% ipython --no-banner

In [1]: import numpy as np

In [2]: import numpy.linalg as la

In [3]: np.set_printoptions(precision=3, suppress=True, linewidth=120, sign=" ")

In [4]: W0 = np.array([[-3, -3, -3, -3, -3, -3, -3],
   ...:     [-3, -6, -6, -6, -6, -6, -6],
   ...:     [-3, -6, -9, -9, -9, -9, -9],
   ...:     [-3, -6, -9, -12, -12, -12, -12],
   ...:     [-3, -6, -9, -12, -15, -15, -15],
   ...:     [-3, -6, -9, -12, -15, -18, -18],
   ...:     [-3, -6, -9, -12, -15, -18, -21]])

In [5]: print(W0)
[[ -3  -3  -3  -3  -3  -3  -3]
 [ -3  -6  -6  -6  -6  -6  -6]
 [ -3  -6  -9  -9  -9  -9  -9]
 [ -3  -6  -9 -12 -12 -12 -12]
 [ -3  -6  -9 -12 -15 -15 -15]
 [ -3  -6  -9 -12 -15 -18 -18]
 [ -3  -6  -9 -12 -15 -18 -21]]

In [6]: # symmetric, so the eigenvalues are real

In [7]: print(np.round(la.norm(W0), 3))
69.195

In [8]: print(W0.sum(axis=0))
[-21 -39 -54 -66 -75 -81 -84]

In [9]: W0[:, 7]
IndexError: index 7 is out of bounds for axis 1 with size 7


In [10]: W0[7]
IndexError: index 7 is out of bounds for axis 0 with size 7


In [11]: print(la.svd(W0, compute_uv=False))
[ 68.642   7.854   3.      1.675   1.146   0.899   0.784]

In [12]: la.rank(W0)
AttributeError: module 'numpy.linalg' has no attribute 'rank'


In [13]: F = np.load("test17.npy")

In [14]: print(F)
[[-4  1  2 -8]
 [ 0 -4  4  0]
 [ 0 -4 -1  0]
 [ 4  0 -2  8]
 [ 2  5  0  4]
 [-4  1  0 -8]]

In [15]: # rank 3

In [16]: Uu, s, Vt = la.svd(F)

In [17]: print(s.round(3) + 0)
[ 16.294   7.804   4.196   0.   ]

In [18]: A2 = Uu[:, :3] @ np.diag(s[:3]) @ Vt[:3]

In [19]: print(round(float(la.norm(F - A2, 2)), 3), round(s[3], 3))
0.0 0.0

In [20]: print(round(np.abs(F - A2).max(), 3))
0.0

In [21]: print([round(float(x), 3) for x in la.svd(F, compute_uv=False)[:3]])
[16.294, 7.804, 4.196]

In [22]: print(round(float(la.norm(F, 2) / la.norm(F)), 3))
0.879

In [23]: rank = la.matrix_rank(F)

In [24]: print(rank)
3

In [25]: ns = la.svd(F)[2][rank:].T

In [26]: print(np.round(ns[:, 0] / ns[np.abs(ns[:, 0]).round(6).argmax(), 0], 3) + 0)
[ 1.   0.   0.  -0.5]

In [27]: print([int(la.matrix_rank(F[:i])) for i in range(1, len(F) + 1)])
[1, 2, 3, 3, 3, 3]

In [28]: print(np.round(ns @ ns.T, 3) + 0)
[[ 0.8  0.   0.  -0.4]
 [ 0.   0.   0.   0. ]
 [ 0.   0.   0.   0. ]
 [-0.4  0.   0.   0.2]]

In [29]: print(np.allclose(F @ ns, 0))
True

In [30]: print(la.matrix_rank(F.T @ F), la.matrix_rank(F @ F.T))
3 3

In [31]: print(ns.shape)
(4, 1)

In [32]: print(np.round(F @ ns, 3) + 0)
[[ 0.]
 [ 0.]
 [ 0.]
 [ 0.]
 [ 0.]
 [ 0.]]
